In [1]: import numpy as np

In [2]: from numpy import linalg as LA

In [3]: np.set_printoptions(suppress=True, linewidth=140)

In [4]: def rd(a):
   ...:     return np.round(a, 3) + 0
   ...: 

In [5]: E = np.loadtxt("w.csv", delimiter=",")

In [6]: rd(E)
Out[6]: 
array([[0.065, 0.12 , 0.175, 0.028, 0.102, 0.065],
       [0.12 , 0.223, 0.326, 0.051, 0.189, 0.12 ],
       [0.175, 0.326, 0.476, 0.075, 0.276, 0.175],
       [0.028, 0.051, 0.075, 0.012, 0.044, 0.028],
       [0.102, 0.189, 0.276, 0.044, 0.16 , 0.102],
       [0.065, 0.12 , 0.175, 0.028, 0.102, 0.065]])

In [7]: r0, g = E[5], E[2]

In [8]: rd(r0 @ g)
Out[8]: np.float64(0.175)

In [9]: p = (r0 @ g) / (r0 @ r0) * r0

In [10]: rd(p)
Out[10]: array([0.175, 0.326, 0.476, 0.075, 0.276, 0.175])

In [11]: LA.matrix_rank(np.outer(r0, g))
Out[11]: np.int64(1)

In [12]: LA.cond(E) > 100
Out[12]: np.True_

In [13]: rd(LA.norm(E, 2) / LA.norm(E))
Out[13]: np.float64(1.0)

In [14]: [round(float(x), 3) for x in LA.svd(E, compute_uv=False)[:3]]
Out[14]: [1.0, 0.0, 0.0]

In [15]: x0 = np.array([3, 0, 5, 1, 3, 3])

In [16]: rd(E @ x0)
Out[16]: array([1.598, 2.967, 4.336, 0.685, 2.511, 1.598])

In [17]: (x0 - E @ x0) @ (E @ x0)
Out[17]: np.float64(0.0)

In [18]: rd(np.eye(6) - E)
Out[18]: 
array([[ 0.935, -0.12 , -0.175, -0.028, -0.102, -0.065],
       [-0.12 ,  0.777, -0.326, -0.051, -0.189, -0.12 ],
       [-0.175, -0.326,  0.524, -0.075, -0.276, -0.175],
       [-0.028, -0.051, -0.075,  0.988, -0.044, -0.028],
       [-0.102, -0.189, -0.276, -0.044,  0.84 , -0.102],
       [-0.065, -0.12 , -0.175, -0.028, -0.102,  0.935]])

In [19]: arr = np.array([[1, 0, -2, 2, -1, -2, -2, 0, 0, 0, 0, -2, 1, -2, -2],
    ...:     [1, -1, 2, 0, 1, 2, -1, -1, 2, 0, 1, 1, -1, 1, -1],
    ...:     [-1, 2, 0, -1, 2, 0, 1, -2, 0, 2, -1, 2, 1, 1, 0],
    ...:     [2, -1, 2, 2, 0, 1, -1, 0, 2, 1, -1, -2, -2, 1, -1],
    ...:     [1, 0, 1, 1, 1, -2, -2, -2, -1, -1, 1, 2, 0, 1, -1],
    ...:     [-1, -1, 2, -1, -2, -2, 1, 1, -2, -2, -2, 0, 1, 2, 1],
    ...:     [1, -1, -2, 1, 1, -1, 0, 1, 0, 1, -2, 2, 0, 0, -1],
    ...:     [1, -1, -1, -1, 1, 0, 2, -1, 2, 1, 2, -2, -1, -1, 2]])

In [20]: arr
Out[20]: 
array([[ 1,  0, -2,  2, -1, -2, -2,  0,  0,  0,  0, -2,  1, -2, -2],
       [ 1, -1,  2,  0,  1,  2, -1, -1,  2,  0,  1,  1, -1,  1, -1],
       [-1,  2,  0, -1,  2,  0,  1, -2,  0,  2, -1,  2,  1,  1,  0],
       [ 2, -1,  2,  2,  0,  1, -1,  0,  2,  1, -1, -2, -2,  1, -1],
       [ 1,  0,  1,  1,  1, -2, -2, -2, -1, -1,  1,  2,  0,  1, -1],
       [-1, -1,  2, -1, -2, -2,  1,  1, -2, -2, -2,  0,  1,  2,  1],
       [ 1, -1, -2,  1,  1, -1,  0,  1,  0,  1, -2,  2,  0,  0, -1],
       [ 1, -1, -1, -1,  1,  0,  2, -1,  2,  1,  2, -2, -1, -1,  2]])

In [21]: rng = np.random.default_rng(65991)

In [22]: out = arr + rng.integers(-2, 3, (8, 7)) @ rng.integers(-2, 3, (7, 15))

In [23]: out
Out[23]: 
array([[  5,   6,   3,   8,  -5,  -2,  -4,  -1,  -4,   5,   6,   3,   7,  -5,  -8],
       [  4,  -2,  -3,   8,  -3,   0,  -4,   3,  -3,   7,  -1,   6,   5,  -2,  -4],
       [ -5,   8,   6,  -5,   0,   5,   0,  -8,  -4,   1,   3,  -2,  -1,  -3,   1],
       [  0,  -2,  13,  -2,   4,   3,   4,   0,  -3,   9,   5,   5,   0,   3,  -9],
       [ -1,   5,   5,  -5,  -7,  -1,  -8, -11,  -7,   1,   2,   1,   0,   0,   7],
       [  1, -13,  -5,  -1,   3,  -5,   6,   8,   4,  -1, -16,  -6,   6,   3,  10],
       [ -2,  -3, -10,   5,  10,   2,   5,   8,   8, -10,  -3,  -5,  -8,  -2,  -7],
       [  2,   7,   8,  -5,   3,   2,   0,  -5,   5,  -5,   4, -10,   2,  -4,   6]])

In [24]: rd(LA.svd(out - arr, compute_uv=False))
Out[24]: array([37.506, 27.606, 23.635, 17.488, 13.334,  7.666,  2.279,  0.   ])

In [25]: x0 = np.array([2, 2, 3, 1, 0, 3, 0, 2, 1, 2, 2, 2, 0, 2, 2])

In [26]: a = np.maximum(arr @ x0, 0)

In [27]: np.maximum(arr @ x0, 0) - np.maximum(-arr @ x0, 0)
Out[27]: array([-20,  16,   5,  11,  -1,  -7,  -6,   0])

In [28]: rd(np.tanh(arr @ x0))
Out[28]: array([-1.   ,  1.   ,  1.   ,  1.   , -0.762, -1.   , -1.   ,  0.   ])

In [29]: arr.T @ a
Out[29]: array([ 33, -17,  54,  17,  26,  43, -22, -26,  54,  21,   0,   4, -33,  32, -27])

In [30]: np.maximum(arr @ (3 * x0), 0)
Out[30]: array([ 0, 48, 15, 33,  0,  0,  0,  0])

In [31]: np.flatnonzero(a > 1e-9)
Out[31]: array([1, 2, 3])

In [32]: ang = np.radians(180)

In [33]: r_ = np.eye(15)

In [34]: r_[7, 7] = r_[6, 6] = np.cos(ang)

In [35]: r_[7, 6], r_[6, 7] = -np.sin(ang), np.sin(ang)

In [36]: out = arr @ r_.T

In [37]: np.allclose(arr @ arr.T, out @ out.T)
Out[37]: True

In [38]: rd(LA.det(r_)), np.trace(r_)
Out[38]: (np.float64(1.0), np.float64(11.0))

In [39]: Uu, sigma, Vh = LA.svd(arr, full_matrices=False)

In [40]: rd(sigma / sigma[0])
Out[40]: array([1.   , 0.896, 0.844, 0.799, 0.579, 0.45 , 0.397, 0.183])

In [41]: (sigma > 1e-8).sum()
Out[41]: np.int64(8)

In [42]: rd(Uu.T @ Uu)
Out[42]: 
array([[1., 0., 0., 0., 0., 0., 0., 0.],
       [0., 1., 0., 0., 0., 0., 0., 0.],
       [0., 0., 1., 0., 0., 0., 0., 0.],
       [0., 0., 0., 1., 0., 0., 0., 0.],
       [0., 0., 0., 0., 1., 0., 0., 0.],
       [0., 0., 0., 0., 0., 1., 0., 0.],
       [0., 0., 0., 0., 0., 0., 1., 0.],
       [0., 0., 0., 0., 0., 0., 0., 1.]])

In [43]: rd(Uu.T @ arr @ Vh.T)
Out[43]: 
array([[7.51 , 0.   , 0.   , 0.   , 0.   , 0.   , 0.   , 0.   ],
       [0.   , 6.726, 0.   , 0.   , 0.   , 0.   , 0.   , 0.   ],
       [0.   , 0.   , 6.337, 0.   , 0.   , 0.   , 0.   , 0.   ],
       [0.   , 0.   , 0.   , 6.002, 0.   , 0.   , 0.   , 0.   ],
       [0.   , 0.   , 0.   , 0.   , 4.351, 0.   , 0.   , 0.   ],
       [0.   , 0.   , 0.   , 0.   , 0.   , 3.382, 0.   , 0.   ],
       [0.   , 0.   , 0.   , 0.   , 0.   , 0.   , 2.984, 0.   ],
       [0.   , 0.   , 0.   , 0.   , 0.   , 0.   , 0.   , 1.376]])

In [44]: out = arr / LA.norm(arr, axis=1, keepdims=True)

In [45]: C2 = out @ out.T

In [46]: rd(LA.norm(out, axis=1))
Out[46]: array([1., 1., 1., 1., 1., 1., 1., 1.])

In [47]: (np.abs(C2) > 0.9).astype(int)
Out[47]: 
array([[1, 0, 0, 0, 0, 0, 0, 0],
       [0, 1, 0, 0, 0, 0, 0, 0],
       [0, 0, 1, 0, 0, 0, 0, 0],
       [0, 0, 0, 1, 0, 0, 0, 0],
       [0, 0, 0, 0, 1, 0, 0, 0],
       [0, 0, 0, 0, 0, 1, 0, 0],
       [0, 0, 0, 0, 0, 0, 1, 0],
       [0, 0, 0, 0, 0, 0, 0, 1]])

In [48]: rd(np.degrees(np.arccos(np.clip(C2[1, 2], -1, 1))))
Out[48]: np.float64(87.604)

In [49]: rd(C2[1])
Out[49]: array([-0.345,  1.   ,  0.042,  0.574,  0.298, -0.36 , -0.143,  0.079])

In [50]: (C2 - 2 * np.eye(8)).round(6).argmax(axis=1)
Out[50]: array([6, 3, 6, 1, 1, 4, 0, 3])
